$ python3 -q
>>> import numpy as np
>>> import numpy.linalg as la
>>> np.set_printoptions(suppress=True, linewidth=100)
>>> K = np.loadtxt("case15.csv", delimiter=",")
>>> print(K)
[[2. 2. 0. 0. 0. 0.]
 [2. 1. 2. 0. 0. 0.]
 [0. 2. 1. 2. 0. 0.]
 [0. 0. 2. 0. 2. 0.]
 [0. 0. 0. 2. 2. 2.]
 [0. 0. 0. 0. 2. 1.]]
>>> B = K / np.sqrt((K ** 2).mean(axis=1, keepdims=True))
>>> print(np.round(K - K.mean(axis=1, keepdims=True), 2))
[[ 1.33  1.33 -0.67 -0.67 -0.67 -0.67]
 [ 1.17  0.17  1.17 -0.83 -0.83 -0.83]
 [-0.83  1.17  0.17  1.17 -0.83 -0.83]
 [-0.67 -0.67  1.33 -0.67  1.33 -0.67]
 [-1.   -1.   -1.    1.    1.    1.  ]
 [-0.5  -0.5  -0.5  -0.5   1.5   0.5 ]]
>>> print(B[0].round(2))
[1.73 1.73 0.   0.   0.   0.  ]
>>> print(la.matrix_rank(B) == la.matrix_rank(K))
True
>>> print(la.matrix_rank(K - K.mean(axis=1, keepdims=True)))
5
>>> def softmax(z):
...     e = np.exp(z - z.max(axis=-1, keepdims=True))
...     return e / e.sum(axis=-1, keepdims=True)
... 
>>> print(np.round(softmax(K).sum(axis=1), 2))
[1. 1. 1. 1. 1. 1.]
>>> print(np.round(softmax(10 * K[0]), 2) + 0)
[0.5 0.5 0.  0.  0.  0. ]
>>> S = K @ K.T / np.sqrt(6)
>>> print(softmax(S).round(6).argmax(axis=1))
[0 1 2 3 4 4]
>>> feats = np.loadtxt("run19.csv", delimiter=",")
>>> print(feats)
[[-0.3  0.6  0.9  1.7]
 [ 0.6 -1.4  1.3 -2.1]
 [ 0.9 -0.9 -1.6  2.1]]
>>> theta = np.radians(31)
>>> R = np.eye(4)
>>> R[2, 2] = R[1, 1] = np.cos(theta)
>>> R[2, 1], R[1, 2] = -np.sin(theta), np.sin(theta)
>>> print(R.round(2))
[[ 1.    0.    0.    0.  ]
 [ 0.    0.86  0.52  0.  ]
 [ 0.   -0.52  0.86  0.  ]
 [ 0.    0.    0.    1.  ]]
>>> B = feats @ R.T
>>> print(np.round(la.svd(feats, compute_uv=False), 2), np.round(la.svd(B, compute_uv=False), 2))
[3.78 2.22 1.39] [3.78 2.22 1.39]
>>> print(B.round(2))
[[-0.3   0.98  0.46  1.7 ]
 [ 0.6  -0.53  1.84 -2.1 ]
 [ 0.9  -1.6  -0.91  2.1 ]]
>>> print(np.allclose(feats @ feats.T, B @ B.T))
True
>>> print(np.allclose(la.norm(feats, axis=1), la.norm(B, axis=1)))
True
>>> W1 = np.array([[2, 3, 2, 1, 2], [2, 2, 3, 2, 3], [3, 3, 1, 2, 2], [3, 1, 0, 1, 1]])
>>> c = np.array([-3, -3, 1, -3, 3])
>>> hid = np.maximum(feats @ W1 + c, 0)
>>> print((hid > 0).astype(int))
[[1 1 1 1 1]
 [0 0 0 0 1]
 [0 0 0 0 1]]
>>> print(hid.round(2))
[[5.4 1.7 3.1 1.4 7.7]
 [0.  0.  0.  0.  0.5]
 [0.  0.  0.  0.  1. ]]
>>> basis = np.array([[1, 3], [3, 1], [0, 0], [0, 3], [0, 1]])
>>> print(W1 @ basis)
[[11 14]
 [ 8 17]
 [12 20]
 [ 6 14]]
>>> E = np.array([[4, 5, 6, 7, 8, 9],
...     [10, 11, 12, 13, 14, 15],
...     [16, 17, 18, 19, 20, 21]])
>>> print(E)
[[ 4  5  6  7  8  9]
 [10 11 12 13 14 15]
 [16 17 18 19 20 21]]
>>> # rank 2
>>> G = E.T @ E
>>> print(np.diag(G))
[372 435 504 579 660 747]
>>> print(np.round(la.svd(E, compute_uv=False) ** 2, 2) + 0)
[3290.11    6.89    0.  ]
>>> print(np.trace(G), (E ** 2).sum())
3297 3297
>>> m1 = np.load("data.npy")
>>> print(m1)
[[  2   5   3   3  -6]
 [ -9  -6  -4   4   7]
 [  0  -9   6  -4   0]
 [-16  -7  -5  11   8]]
>>> # looks like rank 3
>>> left, sv, Vh = la.svd(m1)
>>> evecs = Vh[:(sv > 1e-8).sum()]
>>> rng = np.random.default_rng(783884)
>>> x = m1[0] + -1 * m1[1] + rng.integers(2) * np.eye(5)[0]
>>> print(x)
[ 12.  11.   7.  -1. -13.]
>>> print(np.allclose(evecs.T @ evecs @ x, x))
False
>>> print(np.round(softmax(10 * m1[3]), 2) + 0)
[0. 0. 0. 1. 0.]
>>> S = m1 @ m1.T / np.sqrt(5)
>>> print(np.round(softmax(S), 2) + 0)
[[1. 0. 0. 0.]
 [0. 0. 0. 1.]
 [0. 0. 1. 0.]
 [0. 0. 0. 1.]]
>>> print(softmax(S).round(6).argmax(axis=1))
[0 3 2 3]
>>> r = la.matrix_rank(m1)
>>> print(r)
3
>>> ns = la.svd(m1)[2][r:].T
>>> print(np.round(ns @ ns.T, 2))
[[ 0.48 -0.22 -0.06  0.42  0.15]
 [-0.22  0.26  0.27 -0.17  0.19]
 [-0.06  0.27  0.4  -0.02  0.4 ]
 [ 0.42 -0.17 -0.02  0.36  0.17]
 [ 0.15  0.19  0.4   0.17  0.5 ]]
>>> print(la.matrix_rank(m1.T @ m1), la.matrix_rank(m1 @ m1.T))
3 3
>>> print(np.allclose(m1 @ ns, 0))
True
>>> print([int(la.matrix_rank(m1[:i])) for i in range(1, len(m1) + 1)])
[1, 2, 3, 3]
>>> print([int(la.matrix_rank(np.delete(m1, i, axis=0))) for i in range(4)])
[3, 3, 2, 3]
>>> B = m1 + rng.integers(-2, 3, (4, 3)) @ rng.integers(-2, 3, (3, 5))
>>> print(B)
[[  8  10   5   7  -4]
 [-15 -14   0  -6   5]
 [  4  -6   9  -2   2]
 [-20  -9 -13  11   4]]
>>> print(la.matrix_rank(B - m1, tol=1e-8))
3
>>> print(B - m1)
[[  6   5   2   4   2]
 [ -6  -8   4 -10  -2]
 [  4   3   3   2   2]
 [ -4  -2  -8   0  -4]]
>>> left, sv, Vh = la.svd(m1)
>>> print(np.argmax(sv[:-1] / (sv[1:] + 1e-6)) + 1)
3
>>> print(sv.round(2) + 0)
[26.97 12.41  6.9   0.  ]
>>> B = left[:, :3] @ np.diag(sv[:3]) @ Vh[:3]
>>> print(np.round(np.abs(m1 - B).max(), 2))
0.0
>>> print(np.round(la.norm(m1 - B, 2), 2), round(float(sv[3]), 2))
0.0 0.0
>>> print(B.round(2) + 0)
[[  2.   5.   3.   3.  -6.]
 [ -9.  -6.  -4.   4.   7.]
 [  0.  -9.   6.  -4.   0.]
 [-16.  -7.  -5.  11.   8.]]
>>> sv = 10 * 0.7 ** np.arange(4)
>>> O, _ = la.qr(np.array([[0.2, 1.2, 0.4, 1.0],
...     [0.9, 1.4, -0.8, 1.3],
...     [-2.1, 0.3, 0.1, -1.4],
...     [-0.8, 0.8, 0.1, 0.9]]))
>>> data = rng.normal(size=(10, 4)) * sv @ O
>>> print(data.round(2))
[[ -2.    -7.51   0.73  -5.37]
 [  0.76   5.4   -1.85   5.99]
 [ -3.37  -3.1   -1.13  -2.05]
 [ -1.84  -9.83  -2.39   0.77]
 [ -2.15 -10.    -1.22  -1.13]
 [ -4.6  -11.02   1.02  -6.12]
 [  0.49  -4.18   7.85  -0.51]
 [ -3.1   -8.09  -3.28  -1.24]
 [ -1.62  -6.65   3.04  -4.42]
 [ -4.71 -10.96 -23.19  -8.44]]
>>> Xs = (data - data.mean(axis=0)) / data.std(axis=0)
>>> print(np.argwhere(np.abs(Xs) > 2))
[[1 1]
 [1 3]
 [9 2]]
>>> print(np.round(Xs.std(axis=0), 2))
[1. 1. 1. 1.]
>>> c = la.lstsq(np.delete(Xs, 2, axis=1), Xs[:, 2])[0]
>>> print(np.abs(c).argmax())
0
>>> print(c.round(2))
[ 0.72 -0.24  0.01]
>>> print(round(1 - np.var(Xs[:, 2] - np.delete(Xs, 2, axis=1) @ c), 2))
0.35
